>>> import numpy as np
>>> from numpy import linalg as LA
>>> np.set_printoptions(suppress=True, linewidth=200)
>>> q, _ = LA.qr(np.array([[3.7, -0.7, -0.3], [-0.5, -1.6, -0.1], [2.6, -1.1, -0.2]]))
>>> M = q[:, :3]
>>> print(M.round(2))
[[-0.81  0.07 -0.58]
 [ 0.11 -0.95 -0.28]
 [-0.57 -0.29  0.77]]
>>> f = np.array([1, -1, -2])
>>> B = M + np.outer(f, np.eye(3)[0])
>>> print(np.round(LA.det(B) / LA.det(M), 2), round(float(1 + LA.solve(M, f)[0]), 2))
1.22 1.22
>>> q, vecs = LA.qr(M[:, :2])[0], LA.qr(M[:, 2:])[0]
>>> s = LA.svd(q.T @ vecs, compute_uv=False)
>>> print(round(LA.norm(q @ q.T - vecs @ vecs.T, 2), 2))
1.0
>>> print(np.degrees(np.arccos(s.clip(0, 1))))
[90.]
>>> print(round(LA.det(M), 2))
1.0
>>> print(np.round((M + M.T) / 2, 2))
[[-0.81  0.09 -0.57]
 [ 0.09 -0.95 -0.28]
 [-0.57 -0.28  0.77]]
>>> print(np.allclose(M, M.T))
False
>>> print(np.round(M @ M, 2))
[[ 1.    0.04  0.01]
 [-0.04  1.   -0.01]
 [-0.01  0.01  1.  ]]
>>> print(np.round(LA.matrix_power(M, 2), 2))
[[ 1.    0.04  0.01]
 [-0.04  1.   -0.01]
 [-0.01  0.01  1.  ]]
>>> print(round(float(np.abs(LA.eigvals(M)).max()), 2))
1.0
>>> vec = np.array([6, -4, 4])
>>> rhs = M @ vec
>>> beta, lr = np.zeros(3), 1 / LA.norm(M, 2) ** 2
>>> for i in range(40):
...     beta -= lr * M.T @ (M @ beta - rhs)
...     if i % 10 == 0: print(i, round(LA.norm(M @ beta - rhs), 2))
... 
0 0.0
10 0.0
20 0.0
30 0.0
>>> print(beta.round(2))
[ 6. -4.  4.]
>>> print(np.round(M.mean(axis=0), 2))
[-0.42 -0.39 -0.03]
>>> print(np.round(LA.svd(M, compute_uv=False), 2))
[1. 1. 1.]
>>> print(np.round(np.abs(M).max(), 2))
0.95
>>> print(np.round(M.sum(axis=1), 2))
[-1.32 -1.12 -0.09]
>>> print(np.count_nonzero(M))
9
>>> rng = np.random.default_rng(49)
>>> z = rng.integers(0, 3, 4)
>>> feats = np.triu((z[:, None] == z) & (rng.random((4, 4)) < 0.8), 1).astype(int)
>>> feats += feats.T
>>> print(feats)
[[0 0 0 0]
 [0 0 0 1]
 [0 0 0 0]
 [0 1 0 0]]
>>> W1 = np.array([[2, 2, 0, 0, 1], [0, 0, 0, 2, 1], [0, 1, 0, 2, 2], [1, 1, 0, 1, 0]])
>>> beta = np.array([1, 2, 0, 2, 5])
>>> hid = np.maximum(feats @ W1 + beta, 0)
>>> print((hid > 0).astype(int))
[[1 1 0 1 1]
 [1 1 0 1 1]
 [1 1 0 1 1]
 [1 1 0 1 1]]
>>> print((hid > 0).mean(axis=0))
[1. 1. 0. 1. 1.]
>>> C = np.array([[-4, 2], [9, -4], [-7, -2], [-6, 6], [-8, 0]])
>>> print((hid @ C).round(6).argmax(axis=1))
[1 1 1 1]
>>> print(hid @ C)
[[-38   6]
 [-39  10]
 [-38   6]
 [-58  18]]
>>> print(W1 @ C)
[[  2  -4]
 [-20  12]
 [-19   8]
 [ -1   4]]
>>> print(feats @ feats)
[[0 0 0 0]
 [0 1 0 0]
 [0 0 0 0]
 [0 0 0 1]]
>>> print(np.flatnonzero(LA.matrix_power((feats != 0) + (feats.T != 0) + np.eye(4), 4)[1]))
[1 3]
>>> print((feats != 0).astype(int))
[[0 0 0 0]
 [0 0 0 1]
 [0 0 0 0]
 [0 1 0 0]]
>>> print((LA.matrix_power((feats != 0) + (feats.T != 0) + np.eye(4), 4) > 0).astype(int))
[[1 0 0 0]
 [0 1 0 1]
 [0 0 1 0]
 [0 1 0 1]]
>>> print(np.round(np.sort(LA.eigvals(feats).real), 2))
[-1.  0.  0.  1.]
>>> print(np.round(LA.pinv(feats), 2))
[[0. 0. 0. 0.]
 [0. 0. 0. 1.]
 [0. 0. 0. 0.]
 [0. 1. 0. 0.]]
>>> print(np.round(LA.svd(feats, compute_uv=False), 2))
[1. 1. 0. 0.]
>>> print(np.round(LA.norm(feats, axis=0), 2))
[0. 1. 0. 1.]
>>> print(feats[:, 0] @ feats[:, 2])
0
>>> U, s, Vt = LA.svd(feats)
>>> print(s)
[1. 1. 0. 0.]
>>> B = U[:, :2] @ np.diag(s[:2]) @ Vt[:2]
>>> print(LA.matrix_rank(feats, rtol=0.05))
2
>>> print(round(float(LA.norm(feats - B, 2)), 2), s[2])
0.0 0.0
>>> print(np.abs(feats - B).max())
0.0
>>> print(round(LA.norm(feats - B) / LA.norm(feats), 2))
0.0
>>> print(LA.lstsq(feats[:-1].T, feats[-1])[2])
1
>>> print(np.allclose(feats[:-1].T @ LA.lstsq(feats[:-1].T, feats[-1])[0], feats[-1]))
False
>>> print(np.round(feats @ LA.pinv(feats) @ feats, 2))
[[0. 0. 0. 0.]
 [0. 0. 0. 1.]
 [0. 0. 0. 0.]
 [0. 1. 0. 0.]]
>>> print(np.round(np.trace(LA.pinv(feats) @ feats), 2))
2.0
>>> W0 = np.load("x.npy")
>>> print(W0)
[[2 0 0]
 [0 2 3]
 [0 3 1]]
>>> vals, vecs = LA.eig(W0)
>>> print(np.round(np.sort(LA.eigvals(W0.T)), 2))
[-1.54  2.    4.54]
>>> print(np.round(np.sort(LA.eigvals(LA.inv(W0))), 2))
[-0.65  0.22  0.5 ]
>>> def softmax(z):
...     e = np.exp(z - z.max(axis=-1, keepdims=True))
...     return e / e.sum(axis=-1, keepdims=True)
... 
>>> print(np.round(softmax(W0[0]), 2))
[0.79 0.11 0.11]
>>> print(np.round(softmax(10 * W0[0]), 2) + 0)
[1. 0. 0.]
>>> scores = W0 @ W0.T / np.sqrt(3)
>>> print(np.round(softmax(scores)[0] @ W0, 2))
[1.67 0.41 0.33]
>>> print(softmax(scores).round(6).argmax(axis=1))
[0 1 2]
>>> vals, vecs = LA.eigh(W0)
>>> vec = np.array([0, -1, 1])
>>> print(vec @ W0 @ vec / (vec @ vec), np.round(vals[0], 2), np.round(vals[-1], 2))
-1.5 -1.54 4.54
>>> print(np.abs(W0).sum(axis=1).max(), np.round(np.abs(vals).max(), 2))
5 4.54
>>> print(np.round(vecs * np.abs(vals) @ vecs.T, 2))
[[2.   0.   0.  ]
 [0.   3.29 1.48]
 [0.   1.48 2.79]]
>>> arr = np.load("case2.npy")
>>> print(arr)
[[4 0 0 5]
 [0 5 1 0]
 [0 2 5 0]
 [0 0 0 4]]
>>> P = np.triu(np.array([[-3, -1, 2, 2], [-3, -2, 3, 2], [3, 0, -3, -1], [-3, -3, 3, -3]]), 1) + np.eye(4)
>>> B = P @ arr @ LA.inv(P)
>>> print(np.trace(B), np.trace(arr))
18.0 18
>>> print(B)
[[  4.   3.  -8.  -9.]
 [  0.  11. -17. -31.]
 [  0.   2.  -1.  -9.]
 [  0.   0.   0.   4.]]
>>> print(P @ arr - arr @ P)
[[ 0.  3.  1.  0.]
 [ 0.  6.  0. -1.]
 [ 0.  0. -6. -3.]
 [ 0.  0.  0.  0.]]
>>> print(round(LA.det(B), 2))
368.0
>>> print(np.round(LA.norm(B) ** 2 / LA.norm(B, 2) ** 2, 2))
1.02
>>> print(np.round(LA.norm(B, axis=1), 2))
[13.04 37.03  9.27  4.  ]
>>> print(LA.norm(B, axis=1).argmax())
1
>>> print(np.round(LA.eigvals(arr), 2))
[6.41 3.59 4.   4.  ]
>>> print(np.kron(np.eye(2, dtype=int), arr))
[[4 0 0 5 0 0 0 0]
 [0 5 1 0 0 0 0 0]
 [0 2 5 0 0 0 0 0]
 [0 0 0 4 0 0 0 0]
 [0 0 0 0 4 0 0 5]
 [0 0 0 0 0 5 1 0]
 [0 0 0 0 0 2 5 0]
 [0 0 0 0 0 0 0 4]]
>>> print(np.round(LA.det(arr[::-1]), 2))
368.0
>>> print(np.poly(arr))
[   1.  -18.  119. -344.  368.]
>>> print(np.round(LA.eigvals(arr).sum().real, 2))
18.0
>>> U, s, Vt = LA.svd(arr, full_matrices=False)
>>> print(np.round(Vt @ Vt.T, 2) + 0)
[[1. 0. 0. 0.]
 [0. 1. 0. 0.]
 [0. 0. 1. 0.]
 [0. 0. 0. 1.]]
>>> print(np.round(s / s[0], 2))
[1.   0.9  0.49 0.31]
>>> print(U.shape, s.shape, Vt.shape)
(4, 4) (4,) (4, 4)
>>> print(np.round(np.cumsum(s ** 2) / np.sum(s ** 2), 2))
[0.47 0.85 0.96 1.  ]
>>> print((s > 1e-8).sum())
4
>>> print(np.allclose(U * s @ Vt, arr))
True
>>> print(np.round(U.T @ arr @ Vt.T, 2) + 0)
[[7.22 0.   0.   0.  ]
 [0.   6.52 0.   0.  ]
 [0.   0.   3.52 0.  ]
 [0.   0.   0.   2.22]]
>>> print(np.round(np.sqrt((s ** 2).sum()), 2), np.round(LA.norm(arr), 2))
10.58 10.58
>>> X = np.load("a.npy")
>>> print(X.round(2))
[[0.25 0.   0.5  0.25]
 [0.12 0.38 0.25 0.25]
 [0.29 0.14 0.29 0.29]
 [0.14 0.29 0.29 0.29]]
>>> vals, vecs = LA.eig(X)
>>> print(vals.round(2))
[ 1.    0.29 -0.13  0.03]
>>> print(round(np.prod(vals), 2))
-0.0
>>> B = LA.inv(X)
>>> print(np.round(LA.inv(B), 2) + 0)
[[0.25 0.   0.5  0.25]
 [0.13 0.38 0.25 0.25]
 [0.29 0.14 0.29 0.29]
 [0.14 0.29 0.29 0.29]]
>>> print(round(LA.slogdet(X)[0], 2))
-1.0
>>> print((np.abs(B) > 1e-9).astype(int))
[[0 1 1 1]
 [0 1 0 1]
 [1 1 1 1]
 [1 1 0 1]]
>>> print(np.round(LA.det(X) * B, 2) + 0)
[[ 0.   -0.01 -0.01  0.02]
 [ 0.   -0.01  0.    0.01]
 [-0.01 -0.01  0.    0.  ]
 [ 0.01  0.02  0.   -0.03]]
>>> print(np.allclose(B, X.T))
False
>>> U, s, Vt = LA.svd(X, full_matrices=False)
>>> print(np.round(np.abs(Vt[0]), 2))
[0.4  0.38 0.65 0.52]
>>> print(round(float(np.sqrt((s ** 2).sum())), 2), np.round(LA.norm(X), 2))
1.09 1.09
>>> print(np.round(Vt @ Vt.T, 2) + 0)
[[1. 0. 0. 0.]
 [0. 1. 0. 0.]
 [0. 0. 1. 0.]
 [0. 0. 0. 1.]]
>>> print(np.round(s / s[0], 2))
[1.   0.34 0.12 0.03]
>>> print(np.round(U.T @ U, 2) + 0)
[[1. 0. 0. 0.]
 [0. 1. 0. 0.]
 [0. 0. 1. 0.]
 [0. 0. 0. 1.]]
>>> print(np.round(np.abs(LA.eigvals(feats)).max(), 2))
1.0
>>> print(round(LA.det(feats), 2))
0.0
>>> print(np.round(LA.det(X[::-1]), 2))
-0.0
>>> print(np.round(np.einsum("ii->", X), 2))
1.2
>>> J = np.load("data.npy")
>>> print(J)
[[ 1 -1]
 [ 1  0]]
>>> print(J.ravel(order="F"))
[ 1  1 -1  0]
>>> print(J.reshape(2, -1))
[[ 1 -1]
 [ 1  0]]
>>> t3 = J.reshape(2, 2, -1)
>>> print(np.einsum("ihd,ihd->ih", t3, t3))
[[1 1]
 [1 0]]
>>> print(np.swapaxes(t3, 1, 2)[0])
[[ 1 -1]]
>>> print(t3.sum(axis=1))
[[0]
 [1]]
>>> print(t3.shape)
(2, 2, 1)
>>> U, s, Vt = LA.svd(J, full_matrices=False)
>>> print(np.round(s / s[0], 2))
[1.   0.38]
>>> print(np.round(U.T @ J @ Vt.T, 2) + 0)
[[1.62 0.  ]
 [0.   0.62]]
>>> q, vecs = LA.qr(J[:, :1])[0], LA.qr(J[:, 1:])[0]
>>> s = LA.svd(q.T @ vecs, compute_uv=False)
>>> print(np.round(np.degrees(np.arccos(s.clip(0, 1))), 2))
[45.]
>>> B = J / LA.norm(J, axis=1, keepdims=True)
>>> cov = B @ B.T
>>> print((np.abs(cov) > 0.9).astype(int))
[[1 0]
 [0 1]]
>>> print((cov - 2 * np.eye(2)).round(6).argmax(axis=1))
[1 0]
>>> print(np.round(LA.norm(B, axis=1), 2))
[1. 1.]
>>> print(cov.round(2))
[[1.   0.71]
 [0.71 1.  ]]
>>> print(cov[0].round(2))
[1.   0.71]
>>> B = np.array([[5, -7], [-2, 8]])
>>> A = np.kron(np.eye(2, dtype=int), B)
>>> print(A)
[[ 5 -7  0  0]
 [-2  8  0  0]
 [ 0  0  5 -7]
 [ 0  0 -2  8]]
>>> print(np.flatnonzero(LA.matrix_power((A != 0) + (A.T != 0) + np.eye(4), 4)[2]))
[2 3]
>>> print(round(LA.det(A), 2))
676.0
>>> print((A != 0).astype(int))
[[1 1 0 0]
 [1 1 0 0]
 [0 0 1 1]
 [0 0 1 1]]
>>> E = np.array([[-2, 3, -2, 3], [0, -2, 0, -2], [-2, 3, -2, 3], [0, -2, 0, -2]])
>>> P = np.triu(np.array([[-3, 2, 5, 2], [5, 8, -9, -1], [3, -4, 1, 0], [-3, 6, -2, -2]]), 1) + np.eye(4)
>>> B = P @ E @ LA.inv(P)
>>> print(round(LA.det(B), 2))
0.0
>>> print(P @ E - E @ P)
[[-10.  11.  27.  14.]
 [ 18. -25.   0. -27.]
 [  0.   4.  37.   7.]
 [  0.   0. -18.  -2.]]
>>> print(B)
[[ -12.   34.  354.   68.]
 [  18.  -63. -639. -126.]
 [  -2.    7.   71.   14.]
 [   0.   -2.  -18.   -4.]]
>>> print(LA.matrix_rank(B))
2
